$ ipython --no-banner

In [1]: import numpy as np

In [2]: from numpy import linalg as LA

In [3]: np.set_printoptions(suppress=True, linewidth=140)

In [4]: def tidy(a):
   ...:     return np.round(a, 2) + 0
   ...: 

In [5]: data = np.load("mat.npy")

In [6]: print(tidy(data))
[[-0.56 -0.4   0.59  0.42]
 [ 0.78 -0.55  0.23  0.2 ]
 [ 0.09  0.29 -0.35  0.89]
 [ 0.26  0.67  0.69  0.03]]

In [7]: # orthonormal columns

In [8]: rng = np.random.default_rng(710181)

In [9]: z = rng.permutation(4)

In [10]: print(z)
[3 2 1 0]

In [11]: other = data[z][:, z]

In [12]: print(tidy(np.trace(other)))
-1.43

In [13]: print(tidy(other))
[[ 0.03  0.69  0.67  0.26]
 [ 0.89 -0.35  0.29  0.09]
 [ 0.2   0.23 -0.55  0.78]
 [ 0.42  0.59 -0.4  -0.56]]

In [14]: print(tidy(np.diag(other)))
[ 0.03 -0.35 -0.55 -0.56]

In [15]: print(np.allclose(other, data))
False

In [16]: w1 = np.array([[2, 1, 1], [0, 0, 1], [0, 3, 1], [0, 0, 2]])

In [17]: c = np.array([0, 0, 2])

In [18]: H = np.maximum(data @ w1 + c, 0)

In [19]: print(LA.matrix_rank(H))
3

In [20]: print((H > 0).astype(int))
[[0 1 1]
 [1 1 1]
 [1 0 1]
 [1 1 1]]

In [21]: basis = np.array([[1, 0], [0, 0], [0, 0]])

In [22]: print(w1 @ basis)
[[2 0]
 [0 0]
 [0 0]
 [0 0]]

In [23]: print(tidy(H @ basis))
[[0.   0.  ]
 [1.56 0.  ]
 [0.17 0.  ]
 [0.52 0.  ]]

In [24]: print((H @ basis).round(6).argmax(axis=1))
[0 0 0 0]

In [25]: vec = np.array([0, 1, -2, 2])

In [26]: print(tidy(LA.inv(data)))
[[-0.56  0.78  0.09  0.26]
 [-0.4  -0.55  0.29  0.67]
 [ 0.59  0.23 -0.35  0.69]
 [ 0.42  0.2   0.89  0.03]]

In [27]: print(4 - LA.matrix_rank(data - np.eye(4), tol=1e-8))
1

In [28]: print(tidy(LA.norm(vec)), tidy(LA.norm(data @ vec)))
3.0 3.0

In [29]: print(tidy(np.sort(np.abs(np.degrees(np.angle(LA.eigvals(data)))))))
[  0.   135.79 135.79 180.  ]

In [30]: print(tidy(LA.det(data)))
-1.0

In [31]: print(tidy(np.abs(LA.eigvals(data))))
[1. 1. 1. 1.]

In [32]: print([p for p in range(1, 25) if np.allclose(LA.matrix_power(data, p), np.eye(4))])
[]

In [33]: other = np.array([[-1, 2], [-2, 2], [-2, 0], [-1, -1]])

In [34]: print(tidy(np.einsum("ik,kj->ji", data, other)))
[[-0.22 -0.34 -0.85 -3.02]
 [-2.36  0.27 -0.13  1.83]]

In [35]: W0 = np.loadtxt("out5.csv", delimiter=",")

In [36]: print(W0)
[[-29.1  -10.25   3.37]
 [-25.47  -8.7    3.11]
 [-24.15  -8.14   3.01]
 [-22.89  -7.61   2.9 ]
 [-18.26  -5.73   2.46]
 [-15.77  -4.75   2.17]
 [-15.4   -4.61   2.13]
 [ -9.23  -2.39   1.22]
 [ -6.71  -1.61   0.75]
 [ -4.82  -1.1    0.35]
 [ -2.77  -0.65  -0.1 ]
 [  1.11   0.54   0.56]
 [  1.58   0.81   0.84]
 [  1.85   0.97   1.01]
 [  2.02   1.08   1.12]
 [  4.38   2.64   2.59]
 [ 15.31  10.34   8.75]
 [ 43.09  29.74  21.72]]

In [37]: Uu, sigma, vt = LA.svd(W0, full_matrices=False)

In [38]: print(tidy(sigma / sigma[0]))
[1.   0.3  0.02]

In [39]: print(np.abs(Uu[:, 0]).round(6).argmax())
17

In [40]: print(tidy(np.sqrt((sigma ** 2).sum())), tidy(LA.norm(W0)))
87.82 87.82

In [41]: print(np.allclose(Uu * sigma @ vt, W0))
True

In [42]: O, _ = LA.qr(np.array([[1.0, -2.0, -0.8, 0.5, -0.1],
    ...:     [0.5, -0.7, 0.7, 0.8, 1.6],
    ...:     [0.6, 0.3, -0.4, 0.7, -1.9],
    ...:     [1.3, 0.2, -1.5, 0.8, -1.2],
    ...:     [0.1, 1.2, -2.5, 0.9, -0.8]]))

In [43]: K = -2 * O

In [44]: print(tidy(K))
[[ 1.1   1.29 -1.    0.03  0.35]
 [ 0.55  0.38  0.78 -1.54 -0.77]
 [ 0.66 -0.55  0.58 -0.43  1.65]
 [ 1.43 -0.8   0.31  0.83 -0.73]
 [ 0.11 -1.11 -1.4  -0.87 -0.16]]

In [45]: print(tidy((K + K.T) / 2))
[[ 1.1   0.92 -0.17  0.73  0.23]
 [ 0.92  0.38  0.11 -1.17 -0.94]
 [-0.17  0.11  0.58 -0.06  0.13]
 [ 0.73 -1.17 -0.06  0.83 -0.8 ]
 [ 0.23 -0.94  0.13 -0.8  -0.16]]

In [46]: print(tidy(np.trace(K)))
2.73

In [47]: print(tidy(np.sort(np.abs(LA.eigvals(K)))))
[2. 2. 2. 2. 2.]

In [48]: K.inv()
Traceback (most recent call last):
  Cell In[48], line 1
    K.inv()
AttributeError: 'numpy.ndarray' object has no attribute 'inv'


In [49]: E = np.load("sample17.npy")

In [50]: print(tidy(E))
[[ 0.06 -0.2   0.12]
 [-0.2   0.71 -0.41]
 [ 0.12 -0.41  0.23]]

In [51]: print(np.argsort(-LA.norm(E, axis=0).round(6), kind="stable")[:3])
[1 2 0]

In [52]: print(LA.matrix_rank(E, rtol=0.1))
1

In [53]: print(LA.cond(E) > 100)
True

In [54]: other = E / np.sqrt((E ** 2).mean(axis=1, keepdims=True))

In [55]: print(tidy(E - E.mean(axis=1, keepdims=True)))
[[ 0.07 -0.19  0.13]
 [-0.24  0.68 -0.44]
 [ 0.14 -0.39  0.25]]

In [56]: print(LA.matrix_rank(other) == LA.matrix_rank(E))
True

In [57]: mat = np.load("x.npy")

In [58]: print(mat)
[[ 0  2  2]
 [-2  0 -1]
 [-2  1  0]]

In [59]: # antisymmetric, zero diagonal

In [60]: rk = LA.matrix_rank(mat)

In [61]: print(rk)
2

In [62]: N = LA.svd(mat)[2][rk:].T

In [63]: print(np.allclose(mat @ N, 0))
True

In [64]: print(LA.matrix_rank(mat.T @ mat), LA.matrix_rank(mat @ mat.T))
2 2

In [65]: print(N.shape)
(3, 1)

In [66]: print(tidy(N[:, 0] / N[np.abs(N[:, 0]).round(6).argmax(), 0]))
[ 0.5  1.  -1. ]

In [67]: Uu, sigma, vt = LA.svd(mat)

In [68]: vecs = vt[:(sigma > 1e-8).sum()]

In [69]: vec = mat[1] + -1 * mat[2] + rng.integers(2) * np.eye(3)[1]

In [70]: print(vec)
[ 0.  0. -1.]

In [71]: print(np.allclose(vecs.T @ vecs @ vec, vec))
False

In [72]: print(tidy(vecs.T @ vecs))
[[ 0.89 -0.22  0.22]
 [-0.22  0.56  0.44]
 [ 0.22  0.44  0.56]]

In [73]: print(tidy(np.trace(LA.pinv(mat) @ mat)))
2.0

In [74]: print(tidy(mat @ LA.pinv(mat) @ mat))
[[ 0.  2.  2.]
 [-2.  0. -1.]
 [-2.  1.  0.]]

In [75]: print(np.unique(mat.round(6), axis=0).shape)
(3, 3)

In [76]: F = np.diag(np.array([-4, 7, 1, -9, 0])) + -3 * np.eye(5, k=1) + -3 * np.eye(5, k=-1)

In [77]: print(F)
[[-4. -3.  0.  0.  0.]
 [-3.  7. -3.  0.  0.]
 [ 0. -3.  1. -3.  0.]
 [ 0.  0. -3. -9. -3.]
 [ 0.  0.  0. -3.  0.]]

In [78]: # symmetric, so the eigenvalues are real

In [79]: print(tidy(np.abs(LA.svd(F)[2][-1])))
[0.16 0.22 0.68 0.   0.68]

In [80]: print(LA.cond(F) > 100)
True

In [81]: print(np.argsort(-LA.norm(mat, axis=0).round(6), kind="stable")[:3])
[0 1 2]

In [82]: print(tidy(LA.norm(mat, 2) / LA.norm(mat)))
0.71

In [83]: print([round(float(x), 2) for x in LA.svd(mat, compute_uv=False)[:3]])
[3.0, 3.0, 0.0]

In [84]: Uu, sigma, vt = LA.svd(F)

In [85]: print(tidy(sigma))
[10.66  8.92  4.85  1.57  0.01]

In [86]: other = Uu[:, :4] @ np.diag(sigma[:4]) @ vt[:4]

In [87]: print(tidy(np.abs(F - other).max()))
0.01

In [88]: print(tidy(other))
[[-4.   -3.    0.    0.    0.  ]
 [-3.    7.   -3.    0.    0.  ]
 [ 0.   -3.    0.99 -3.    0.01]
 [ 0.    0.   -3.   -9.   -3.  ]
 [ 0.    0.    0.01 -3.   -0.01]]

In [89]: print(LA.matrix_rank(F, rtol=0.05))
4

In [90]: print(tidy(LA.norm(F - other) / LA.norm(F)))
0.0

In [91]: M = np.array([[0.0, 0.0, 0.0, 0.0],
    ...:     [0.0, 0.0, -1.0, -1.0],
    ...:     [0.0, -1.0, 0.0, -1.0],
    ...:     [0.0, -1.0, -1.0, 0.0]])

In [92]: # equal to its transpose

In [93]: print(np.kron(np.eye(2, dtype=int), mat))
[[ 0  2  2  0  0  0]
 [-2  0 -1  0  0  0]
 [-2  1  0  0  0  0]
 [ 0  0  0  0  2  2]
 [ 0  0  0 -2  0 -1]
 [ 0  0  0 -2  1  0]]

In [94]: print(tidy(LA.eigvals(mat)))
[0.+3.j 0.-3.j 0.+0.j]

In [95]: print(tidy(np.poly(mat)))
[1. 0. 9. 0.]

In [96]: print(tidy(LA.eigvals(mat).sum().real))
0.0

In [97]: print(np.einsum("ij,ji->", M, M))
6.0

In [98]: print(tidy(LA.eigvals(M)))
[ 1. -2.  1.  0.]

In [99]: print(tidy(LA.det(2 * M)), tidy(LA.det(M)))
0.0 0.0

In [100]: print(tidy(LA.det(M[::-1])))
0.0

In [101]: print(np.einsum("ii->", M))
0.0

In [102]: print(tidy(np.poly(M)))
[ 1.  0. -3.  2.  0.]

In [103]: print(tidy(LA.eigvals(M).sum().real))
0.0

In [104]: print(tidy(LA.det(M.T)))
0.0

In [105]: P = W0 @ LA.solve(W0.T @ W0, W0.T)

In [106]: print(tidy(LA.eigvalsh(P)))
[0. 0. 0. 0. 0. 0. 0. 0. 0. 0. 0. 0. 0. 0. 0. 1. 1. 1.]

In [107]: print(tidy(np.trace(P)))
3.0

In [108]: print(np.allclose(P @ P, P))
True

In [109]: X = np.loadtxt("block17.csv", delimiter=",")

In [110]: print(X)
[[ 81. -63.  81.   9.  72.]
 [-63.  49. -63.  -7. -56.]
 [ 81. -63.  81.   9.  72.]
 [  9.  -7.   9.   1.   8.]
 [ 72. -56.  72.   8.  64.]]

In [111]: # looks like rank 1

In [112]: Uu, sigma, vt = LA.svd(X)

In [113]: vecs = vt[:(sigma > 1e-8).sum()]

In [114]: vec = X[2] + -3 * X[1] + rng.integers(2) * np.eye(5)[3]

In [115]: print(vec)
[ 270. -210.  270.   30.  240.]

In [116]: print(LA.matrix_rank(np.vstack([X, vec])))
1

In [117]: print(np.allclose(vecs.T @ vecs @ vec, vec))
True
